$ python3 -q
>>> import numpy as np
>>> import numpy.linalg as la
>>> np.set_printoptions(precision=4, suppress=True, linewidth=100, legacy="1.25")
>>> E = np.loadtxt("mat.csv", delimiter=",")
>>> E
array([[0., 0., 1., 0., 1., 1., 0., 1., 0.],
       [0., 0., 0., 0., 0., 0., 0., 0., 0.],
       [1., 0., 0., 1., 1., 1., 0., 0., 1.],
       [0., 0., 1., 0., 0., 0., 0., 0., 0.],
       [1., 0., 1., 0., 0., 0., 1., 0., 0.],
       [1., 0., 1., 0., 0., 0., 0., 0., 1.],
       [0., 0., 0., 0., 1., 0., 0., 1., 1.],
       [1., 0., 0., 0., 0., 0., 1., 0., 0.],
       [0., 0., 1., 0., 0., 1., 1., 0., 0.]])
>>> evals, evecs = la.eigh(E)
>>> np.unique(evals.round(6) + 0, return_counts=True)[1]
array([1, 1, 1, 2, 1, 1, 1, 1])
>>> np.round(la.svd(E, compute_uv=False), 4) + 0
array([3.3474, 2.2908, 1.8946, 1.3966, 1.1859, 0.6841, 0.3645, 0.    , 0.    ])
>>> np.abs(evecs[:, -1])
array([0.4397, 0.    , 0.5056, 0.151 , 0.3653, 0.3868, 0.2776, 0.2143, 0.3495])
>>> np.round(evecs @ np.diag(evals) @ evecs.T, 4) + 0
array([[0., 0., 1., 0., 1., 1., 0., 1., 0.],
       [0., 0., 0., 0., 0., 0., 0., 0., 0.],
       [1., 0., 0., 1., 1., 1., 0., 0., 1.],
       [0., 0., 1., 0., 0., 0., 0., 0., 0.],
       [1., 0., 1., 0., 0., 0., 1., 0., 0.],
       [1., 0., 1., 0., 0., 0., 0., 0., 1.],
       [0., 0., 0., 0., 1., 0., 0., 1., 1.],
       [1., 0., 0., 0., 0., 0., 1., 0., 0.],
       [0., 0., 1., 0., 0., 1., 1., 0., 0.]])
>>> la.matrix_power(E, 4)
array([[31.,  0., 27.,  9., 16., 18., 19.,  7., 20.],
       [ 0.,  0.,  0.,  0.,  0.,  0.,  0.,  0.,  0.],
       [27.,  0., 40.,  6., 18., 24., 22., 12., 17.],
       [ 9.,  0.,  6.,  5.,  9.,  8.,  3.,  4.,  9.],
       [16.,  0., 18.,  9., 24., 20.,  6., 15., 20.],
       [18.,  0., 24.,  8., 20., 22., 12., 12., 16.],
       [19.,  0., 22.,  3.,  6., 12., 18.,  3.,  7.],
       [ 7.,  0., 12.,  4., 15., 12.,  3., 11., 11.],
       [20.,  0., 17.,  9., 20., 16.,  7., 11., 21.]])
>>> E @ E
array([[4., 0., 2., 1., 1., 1., 2., 0., 2.],
       [0., 0., 0., 0., 0., 0., 0., 0., 0.],
       [2., 0., 5., 0., 1., 2., 2., 1., 1.],
       [1., 0., 0., 1., 1., 1., 0., 0., 1.],
       [1., 0., 1., 1., 3., 2., 0., 2., 2.],
       [1., 0., 2., 1., 2., 3., 1., 1., 1.],
       [2., 0., 2., 0., 0., 1., 3., 0., 0.],
       [0., 0., 1., 0., 2., 1., 0., 2., 1.],
       [2., 0., 1., 1., 2., 1., 0., 1., 3.]])
>>> np.allclose(E @ E.T, E.T @ E)
True
>>> np.allclose(E, E.T)
True
>>> (E + E.T) / 2
array([[0., 0., 1., 0., 1., 1., 0., 1., 0.],
       [0., 0., 0., 0., 0., 0., 0., 0., 0.],
       [1., 0., 0., 1., 1., 1., 0., 0., 1.],
       [0., 0., 1., 0., 0., 0., 0., 0., 0.],
       [1., 0., 1., 0., 0., 0., 1., 0., 0.],
       [1., 0., 1., 0., 0., 0., 0., 0., 1.],
       [0., 0., 0., 0., 1., 0., 0., 1., 1.],
       [1., 0., 0., 0., 0., 0., 1., 0., 0.],
       [0., 0., 1., 0., 0., 1., 1., 0., 0.]])
>>> Uu, sigma, VT = la.svd(E)
>>> evecs = VT[:(sigma > 1e-8).sum()]
>>> rng = np.random.default_rng(5571)
>>> x = E[1] + -1 * E[5] + rng.integers(2) * np.eye(9)[0]
>>> x
array([ 0.,  0., -1.,  0.,  0.,  0.,  0.,  0., -1.])
>>> la.matrix_rank(np.vstack([E, x]))
7
>>> np.round(np.diag(evecs.T @ evecs), 4) + 0
array([1.    , 0.    , 1.    , 0.6667, 0.6667, 1.    , 1.    , 0.6667, 1.    ])
>>> np.round(evecs.T @ evecs, 4) + 0
array([[ 1.    ,  0.    ,  0.    ,  0.    ,  0.    ,  0.    ,  0.    ,  0.    ,  0.    ],
       [ 0.    ,  0.    ,  0.    ,  0.    ,  0.    ,  0.    ,  0.    ,  0.    ,  0.    ],
       [ 0.    ,  0.    ,  1.    ,  0.    ,  0.    ,  0.    ,  0.    ,  0.    ,  0.    ],
       [ 0.    ,  0.    ,  0.    ,  0.6667,  0.3333,  0.    ,  0.    , -0.3333,  0.    ],
       [ 0.    ,  0.    ,  0.    ,  0.3333,  0.6667,  0.    ,  0.    ,  0.3333,  0.    ],
       [ 0.    ,  0.    ,  0.    ,  0.    ,  0.    ,  1.    ,  0.    ,  0.    ,  0.    ],
       [ 0.    ,  0.    ,  0.    ,  0.    ,  0.    ,  0.    ,  1.    ,  0.    ,  0.    ],
       [ 0.    ,  0.    ,  0.    , -0.3333,  0.3333,  0.    ,  0.    ,  0.6667,  0.    ],
       [ 0.    ,  0.    ,  0.    ,  0.    ,  0.    ,  0.    ,  0.    ,  0.    ,  1.    ]])
>>> round(float(la.norm(x - evecs.T @ evecs @ x)), 4)
0.0
>>> np.allclose(evecs.T @ evecs @ x, x)
True
>>> X = np.tanh(np.array([[-2.1, -0.6, -1.8],
...     [0.5, 0.1, 0.0],
...     [0.8, 1.2, 1.5],
...     [0.2, 1.6, -0.5],
...     [-1.7, 1.2, -1.0],
...     [-0.7, -0.8, -0.5],
...     [-1.0, 0.8, -0.6],
...     [-0.1, 1.5, 0.6],
...     [-0.3, -1.3, 0.7],
...     [0.0, -0.2, -0.2],
...     [-1.3, -1.3, 0.2],
...     [0.4, -0.8, 1.0],
...     [-2.4, -1.5, 2.2],
...     [-1.1, 0.0, -0.6],
...     [-0.4, -0.3, 1.2]]) @ np.array([[1.3, -0.5, -0.7, -0.1, -0.6, -1.5],
...     [-2.0, -0.2, 0.1, 0.7, -0.7, 0.1],
...     [-1.8, -0.8, 0.4, -0.4, -0.4, -1.4]]))
>>> X
array([[ 0.9366,  0.9892,  0.598 ,  0.4699,  0.9837,  1.    ],
       [ 0.4219, -0.2636, -0.3275,  0.02  , -0.354 , -0.6291],
       [-0.9994, -0.9508,  0.1586,  0.1586, -0.9579, -0.9965],
       [-0.9667, -0.02  , -0.1781,  0.8617, -0.7779,  0.508 ],
       [-0.9928,  0.8875,  0.7211,  0.8875,  0.5227,  0.9994],
       [ 0.9201,  0.7211,  0.207 , -0.2821,  0.8275,  0.9316],
       [-0.9488,  0.6751,  0.493 ,  0.7163,  0.2729,  0.9843],
       [-0.9996, -0.6231,  0.4301,  0.6751, -0.8426, -0.493 ],
       [ 0.7398, -0.1489,  0.3452, -0.821 ,  0.6696, -0.5784],
       [ 0.6411,  0.1974, -0.0997, -0.0599,  0.2165,  0.2543],
       [ 0.5005,  0.6351,  0.6963, -0.6963,  0.9232,  0.9121],
       [ 0.3095, -0.6858,  0.04  , -0.7616, -0.0798, -0.9693],
       [-0.9994, -0.2543,  0.984 , -0.9341,  0.9232,  0.354 ],
       [-0.3364,  0.7739,  0.4854,  0.3364,  0.7163,  0.9863],
       [-0.9693, -0.6044,  0.6231, -0.5717, -0.03  , -0.8041]])
>>> E @ E
array([[4., 0., 2., 1., 1., 1., 2., 0., 2.],
       [0., 0., 0., 0., 0., 0., 0., 0., 0.],
       [2., 0., 5., 0., 1., 2., 2., 1., 1.],
       [1., 0., 0., 1., 1., 1., 0., 0., 1.],
       [1., 0., 1., 1., 3., 2., 0., 2., 2.],
       [1., 0., 2., 1., 2., 3., 1., 1., 1.],
       [2., 0., 2., 0., 0., 1., 3., 0., 0.],
       [0., 0., 1., 0., 2., 1., 0., 2., 1.],
       [2., 0., 1., 1., 2., 1., 0., 1., 3.]])
>>> E.sum(axis=0)
array([4., 0., 5., 1., 3., 3., 3., 2., 3.])
>>> L = np.diag(E.sum(axis=1)) - E
>>> (la.eigvalsh(L) < 1e-8).sum()
2
>>> round(la.det(L[1:, 1:]))
0
>>> L @ np.ones(9)
array([0., 0., 0., 0., 0., 0., 0., 0., 0.])
